$ python3 -q
>>> import numpy as np
>>> np.set_printoptions(suppress=True, linewidth=100)
>>> M = np.load("block5.npy")
>>> M
array([[ 0, -6,  0],
       [ 4,  0,  0],
       [ 0,  0, -6]])
>>> # 2 groups of indices that never mix
>>> rng = np.random.default_rng(268819)
>>> lab = rng.permutation(3)
>>> lab
array([2, 0, 1])
>>> out = M[lab][:, lab]
>>> np.diag(out)
array([-6,  0,  0])
>>> out
array([[-6,  0,  0],
       [ 0,  0, -6],
       [ 0,  4,  0]])
>>> np.round(np.sort(np.abs(np.linalg.eigvals(out))), 1)
array([4.9, 4.9, 6. ])
>>> np.allclose(out, M)
False
>>> arr = np.load("w.npy")
>>> arr
array([[ 0, -1],
       [ 0,  0]])
>>> rank = np.linalg.matrix_rank(arr)
>>> rank
np.int64(1)
>>> N = np.linalg.svd(arr)[2][rank:].T
>>> [int(np.linalg.matrix_rank(arr[:, :j + 1])) for j in range(2)]
[0, 1]
>>> N @ N.T
array([[1., 0.],
       [0., 0.]])
>>> vec = np.array([9, 6])
>>> np.linalg.norm(arr @ vec) <= np.linalg.norm(arr, 2) * np.linalg.norm(vec) + 1e-9
np.True_
>>> arr @ vec
array([-6,  0])
>>> (arr @ vec).argmax()
np.int64(1)
>>> [int(np.linalg.matrix_rank(np.linalg.matrix_power(arr, p))) for p in range(1, 3)]
[1, 0]
>>> np.round(np.sort(np.linalg.eigvals(arr)), 1)
array([0., 0.])
>>> np.linalg.matrix_power(arr - np.diag(np.diag(arr)), 2)
array([[0, 0],
       [0, 0]])
>>> round(float(np.linalg.norm(arr[0], 1)), 1), np.round(np.linalg.norm(arr[0], np.inf), 1)
(1.0, np.float64(1.0))
>>> round(np.linalg.norm(arr, "nuc"), 1)
np.float64(1.0)
>>> round(float(np.linalg.norm(arr) ** 2 / np.linalg.norm(arr, 2) ** 2), 1)
1.0
>>> A = np.load("m.npy")
>>> A
array([[ -0.6,   0.1,  -0.6,  -8. ],
       [  1.1,   1.3,  -0.6, -48. ],
       [  0.1,   2. ,   0.9,  24. ]])
>>> # column 3 dominates
>>> np.linalg.matrix_rank(arr, rtol=0.1)
np.int64(1)
>>> np.linalg.cond(arr) > 100
np.True_
>>> round(np.linalg.norm(A, 2) / np.linalg.norm(A), 1)
np.float64(1.0)
>>> r0, r1 = A[0], A[1]
>>> np.round(r0 @ r1, 1)
np.float64(383.8)
>>> round(r0 @ r0, 1)
np.float64(64.7)
>>> pr = (r0 @ r1) / (r0 @ r0) * r0
>>> np.round(r1 - pr, 1)
array([ 4.7,  0.7,  3. , -0.6])
>>> pr.round(1)
array([ -3.6,   0.6,  -3.6, -47.4])
>>> np.round(np.outer(r0, r1), 1)
array([[ -0.7,  -0.8,   0.4,  28.8],
       [  0.1,   0.1,  -0.1,  -4.8],
       [ -0.7,  -0.8,   0.4,  28.8],
       [ -8.8, -10.4,   4.8, 384. ]])
>>> np.round(np.linalg.norm(A, "nuc"), 1)
np.float64(57.6)
>>> round(np.linalg.norm(A, 2), 1)
np.float64(54.3)
>>> np.round(np.linalg.norm(A) ** 2 / np.linalg.norm(A, 2) ** 2, 1)
np.float64(1.0)
>>> round(float(np.linalg.norm(A, 1)), 1), round(np.linalg.norm(A, np.inf), 1)
(80.0, np.float64(51.0))
>>> np.round(np.linalg.norm(A, axis=0), 1)
array([ 1.3,  2.4,  1.2, 54.3])
>>> A[0] @ A[2]
np.float64(-192.4)
>>> np.round(np.linalg.norm(A[0] - A[2]), 1)
np.float64(32.1)
>>> np.round(np.linalg.norm(A, axis=1), 1)
array([ 8. , 48. , 24.1])
>>> np.round(np.linalg.norm(A[0], 1), 1), np.round(np.linalg.norm(A[0], np.inf), 1)
(np.float64(9.3), np.float64(8.0))
>>> m1 = np.array([[-1, 0, 0], [0, 0, 0]])
>>> rank = np.linalg.matrix_rank(m1)
>>> rank
np.int64(1)
>>> N = np.linalg.svd(m1)[2][rank:].T
>>> m1 @ N
array([[0., 0.],
       [0., 0.]])
>>> [int(np.linalg.matrix_rank(np.delete(m1, i, axis=0))) for i in range(2)]
[0, 1]
>>> np.allclose(m1 @ N, 0)
True
>>> [int(np.linalg.matrix_rank(m1[:i])) for i in range(1, len(m1) + 1)]
[1, 1]
>>> out = np.array([[3, 2], [-1, -2]])
>>> C = np.kron(out, m1)
>>> C.shape
(4, 6)
>>> np.linalg.matrix_rank(C)
np.int64(2)
>>> round(np.linalg.norm(C, 2), 1), np.round(np.linalg.norm(out, 2) * np.linalg.norm(m1, 2), 1)
(np.float64(4.1), np.float64(4.1))
>>> np.linalg.lstsq(m1[:-1].T, m1[-1])[2]
np.int32(1)
>>> np.abs(np.diag(np.linalg.qr(m1)[1])) > 1e-9
array([ True, False])
>>> out = m1 + rng.integers(-2, 3, (2, 1)) @ rng.integers(-2, 3, (1, 3))
>>> out
array([[-3,  4,  2],
       [-2,  4,  2]])
>>> out - m1
array([[-2,  4,  2],
       [-2,  4,  2]])
>>> F = np.load("sample6.npy")
>>> F
array([[-2,  0, -1],
       [ 1,  0,  1],
       [ 0,  2,  2]])
>>> r0, r1 = F[1], F[0]
>>> r0 @ r1
np.int64(-3)
>>> r0 @ r0
np.int64(2)
>>> pr = (r0 @ r1) / (r0 @ r0) * r0
>>> r1 - pr
array([-0.5,  0. ,  0.5])
>>> pr
array([-1.5, -0. , -1.5])
>>> W0 = np.load("out12.npy")
>>> W0
array([[9, 3],
       [3, 1]])
>>> proj = np.triu(np.array([[2, 1], [-3, 2]]), 1) + np.eye(2)
>>> out = proj @ W0 @ np.linalg.inv(proj)
>>> out
array([[12., -8.],
       [ 3., -2.]])
>>> np.trace(out), np.trace(W0)
(np.float64(10.0), np.int64(10))
>>> np.round(np.poly(out), 1) + 0
array([  1., -10.,   0.])
>>> proj @ W0 - W0 @ proj
array([[ 3., -8.],
       [ 0., -3.]])
>>> rank = np.linalg.matrix_rank(out)
>>> rank
np.int64(1)
>>> N = np.linalg.svd(out)[2][rank:].T
>>> N.shape
(2, 1)
>>> np.linalg.matrix_rank(out.T @ out), np.linalg.matrix_rank(out @ out.T)
(np.int64(1), np.int64(1))
>>> np.allclose(out @ N, 0)
True
>>> [int(np.linalg.matrix_rank(np.delete(out, i, axis=0))) for i in range(2)]
[1, 1]
>>> np.linalg.matrix_rank(W0, rtol=0.1)
np.int64(1)
>>> np.round(np.linalg.norm(W0, 2) / np.linalg.norm(W0), 1)
np.float64(1.0)
>>> [round(float(x), 1) for x in np.linalg.svd(W0, compute_uv=False)[:3]]
[10.0, 0.0]
>>> np.linalg.cond(W0) > 100
np.True_
>>> np.argsort(-np.linalg.norm(W0, axis=0).round(6), kind="stable")[:3]
array([0, 1])
>>> mat = rng.normal(size=(19, 3))
>>> mat = 5 * mat / np.linalg.norm(mat, axis=1, keepdims=True)
>>> mat.round(1) + 0
array([[ 1.8,  2.4, -4. ],
       [ 1.9,  1.1, -4.5],
       [ 3.9,  0.5,  3.1],
       [ 2.4,  4.3, -0.5],
       [ 3.6, -1.1,  3.3],
       [ 2.1, -2.2,  4. ],
       [ 3.5, -2.9, -2.1],
       [-3.3, -2.3, -3. ],
       [ 5. ,  0.1, -0.5],
       [-1.8, -0.8, -4.6],
       [-1.8, -4.5,  1. ],
       [ 0. ,  3.5,  3.6],
       [ 2.8, -1.9, -3.6],
       [-1.3, -1.6, -4.6],
       [ 3.1, -3.7, -1.4],
       [ 4.2,  2.6, -0.6],
       [ 3.2, -1.7, -3.5],
       [-2.2,  4.4, -0.8],
       [-0.4, -4.7,  1.5]])
>>> cen = mat - mat.mean(axis=0)
>>> vecs = np.linalg.svd(cen)[2][:1]
>>> out = cen - cen @ vecs.T @ vecs
>>> np.linalg.norm(out, axis=1).round(6).argmax()
np.int64(17)
>>> np.round(np.linalg.norm(out) / np.linalg.norm(cen), 1)
np.float64(0.8)
>>> X = np.array([[36.0, -0.8, 1.4],
...     [12.0, 0.7, 1.0],
...     [-4.0, 1.6, -0.5],
...     [-34.0, 0.7, 0.3]])
>>> out = np.array([[0, 1], [2, 3]])
>>> C = np.kron(out, arr)
>>> np.linalg.matrix_rank(C)
np.int64(2)
>>> np.round(np.linalg.norm(C, 2), 1), np.round(np.linalg.norm(out, 2) * np.linalg.norm(arr, 2), 1)
(np.float64(3.7), np.float64(3.7))
